$ ipython --no-banner

In [1]: import numpy as np

In [2]: np.set_printoptions(precision=2, suppress=True, linewidth=100, legacy="1.25")

In [3]: X = np.load("block16.npy")

In [4]: X
Out[4]: 
array([[ 1, -2,  4, -8],
       [ 1, -1,  1, -1],
       [ 1,  0,  0,  0],
       [ 1,  1,  1,  1]])

In [5]: q = X.astype(float).copy()

In [6]: for j in range(4):
   ...:     q[:, j] -= q[:, :j] @ (q[:, :j].T @ q[:, j])
   ...:     q[:, j] /= np.linalg.norm(q[:, j])
   ...: 

In [7]: np.round(q.T @ X, 2) + 0
Out[7]: 
array([[ 2.  , -1.  ,  3.  , -4.  ],
       [ 0.  ,  2.24, -2.24,  6.26],
       [ 0.  ,  0.  ,  2.  , -3.  ],
       [ 0.  ,  0.  ,  0.  ,  1.34]])

In [8]: np.round(q.T @ q, 2) + 0
Out[8]: 
array([[1., 0., 0., 0.],
       [0., 1., 0., 0.],
       [0., 0., 1., 0.],
       [0., 0., 0., 1.]])

In [9]: u = np.array([-4, 5, -3, 3])

In [10]: Y = X + np.outer(u, np.eye(4)[0])

In [11]: Y
Out[11]: 
array([[-3., -2.,  4., -8.],
       [ 6., -1.,  1., -1.],
       [-2.,  0.,  0.,  0.],
       [ 4.,  1.,  1.,  1.]])

In [12]: J = np.loadtxt("test3.csv", delimiter=",")

In [13]: J
Out[13]: 
array([[ 4.,  4.,  0., -1.,  0.],
       [ 4.,  0.,  2.,  0.,  2.],
       [ 0.,  2., -4.,  3.,  1.],
       [-1.,  0.,  3., -2.,  6.],
       [ 0.,  2.,  1.,  6., -6.]])

In [14]: ev, evecs = np.linalg.eig(J)

In [15]: np.round(J @ evecs[:, 0] - ev[0] * evecs[:, 0], 2) + 0
Out[15]: array([0., 0., 0., 0., 0.])

In [16]: np.sort(np.linalg.eigvals(J.T))
Out[16]: array([-10.82,  -5.36,  -2.6 ,   4.08,   6.7 ])

In [17]: rng = np.random.default_rng(138)

In [18]: labels = rng.permutation(4)

In [19]: Y = X[:, labels] * rng.choice([-1, 1], 4)

In [20]: Y
Out[20]: 
array([[-8, -4,  1, -2],
       [-1, -1,  1, -1],
       [ 0,  0,  1,  0],
       [ 1, -1,  1,  1]])

In [21]: Uu, _, vt = np.linalg.svd(X.T @ Y)

In [22]: np.round(np.linalg.lstsq(X, Y)[0], 2) + 0
Out[22]: 
array([[ 0.,  0.,  1.,  0.],
       [ 0.,  0.,  0.,  1.],
       [ 0., -1.,  0.,  0.],
       [ 1.,  0.,  0.,  0.]])

In [23]: vec = np.array([1, 3, 1, 1])

In [24]: target = Y @ vec

In [25]: b, lr = np.zeros(4), 1 / np.linalg.norm(Y, 2) ** 2

In [26]: for i in range(15):
    ...:     b -= lr * Y.T @ (Y @ b - target)
    ...:     if i % 5 == 0: print(i, round(np.linalg.norm(Y @ b - target), 2))
    ...: 
0 1.77
5 1.66
10 1.58

In [27]: b
Out[27]: array([ 1.88,  1.22, -0.27,  0.41])

In [28]: K = np.loadtxt("out4.csv", delimiter=",")

In [29]: K
Out[29]: 
array([[-0.9 ,  0.55, -3.61,  1.37],
       [ 0.  , -1.49,  1.12,  3.54],
       [ 3.79,  0.97, -0.58,  0.59],
       [-0.9 ,  3.54,  1.19,  1.12]])

In [30]: np.linalg.svd(K, compute_uv=False)
Out[30]: array([4., 4., 4., 4.])

In [31]: round(K[:, 0] @ K[:, 2], 2)
Out[31]: -0.0

In [32]: np.linalg.pinv(K)
Out[32]: 
array([[-0.06,  0.  ,  0.24, -0.06],
       [ 0.03, -0.09,  0.06,  0.22],
       [-0.23,  0.07, -0.04,  0.07],
       [ 0.09,  0.22,  0.04,  0.07]])

In [33]: np.linalg.norm(K, axis=0)
Out[33]: array([4., 4., 4., 4.])

In [34]: np.round(K @ K.T, 2) + 0
Out[34]: 
array([[16.,  0.,  0.,  0.],
       [ 0., 16.,  0.,  0.],
       [ 0.,  0., 16.,  0.],
       [ 0.,  0.,  0., 16.]])

In [35]: round(float(np.linalg.eigvals(K).sum().real), 2)
Out[35]: -1.85

In [36]: round(float(np.linalg.det(2 * K)), 2), np.round(np.linalg.det(K), 2)
Out[36]: (-4096.0, -256.0)

In [37]: u = np.array([-3, -1, 2, -3])

In [38]: Y = K + np.outer(u, np.eye(4)[1])

In [39]: np.round(np.linalg.det(Y) / np.linalg.det(K), 2), np.round(1 + np.linalg.solve(K, u)[1], 2)
Out[39]: (0.45, 0.45)

In [40]: [round(float(np.linalg.det(J[:i, :i])), 2) + 0 for i in range(1, 6)]
Out[40]: [4.0, -16.0, 48.0, 100.0, -4112.0]

In [41]: np.round(np.linalg.eigvalsh(J).min(), 2)
Out[41]: -10.82

In [42]: np.all(np.linalg.eigvalsh(J) > 0)
Out[42]: False

In [43]: w1 = np.array([[0, 1, 2, -2, -1, -1],
    ...:     [-1, -1, -1, -2, -2, 2],
    ...:     [1, 0, 0, 1, 1, 2],
    ...:     [0, -2, -2, 1, -2, 0]])

In [44]: b = np.array([8, -6, -6, -7, 7, -1])

In [45]: hid = np.maximum(K @ w1 + b, 0)

In [46]: hid
Out[46]: 
array([[ 3.84,  0.  ,  0.  ,  0.  ,  0.46,  0.  ],
       [10.61,  0.  ,  0.  ,  0.64,  4.03,  0.  ],
       [ 6.45,  0.  ,  0.  ,  0.  ,  0.  ,  0.  ],
       [ 5.65,  0.  ,  0.  ,  0.  ,  0.  ,  9.36]])

In [47]: (hid > 0).mean(axis=0)
Out[47]: array([1.  , 0.  , 0.  , 0.25, 0.5 , 0.25])

In [48]: np.linalg.matrix_rank(hid)
Out[48]: 4

In [49]: Z = np.array([[-3, -2, 2],
    ...:     [2, -1, 3],
    ...:     [2, 0, -2],
    ...:     [-3, 3, -3],
    ...:     [3, -2, 3],
    ...:     [0, 2, -1]])

In [50]: hid @ Z
Out[50]: 
array([[-10.16,  -8.6 ,   9.05],
       [-21.68, -27.34,  31.37],
       [-19.35, -12.9 ,  12.9 ],
       [-16.96,   7.41,   1.95]])
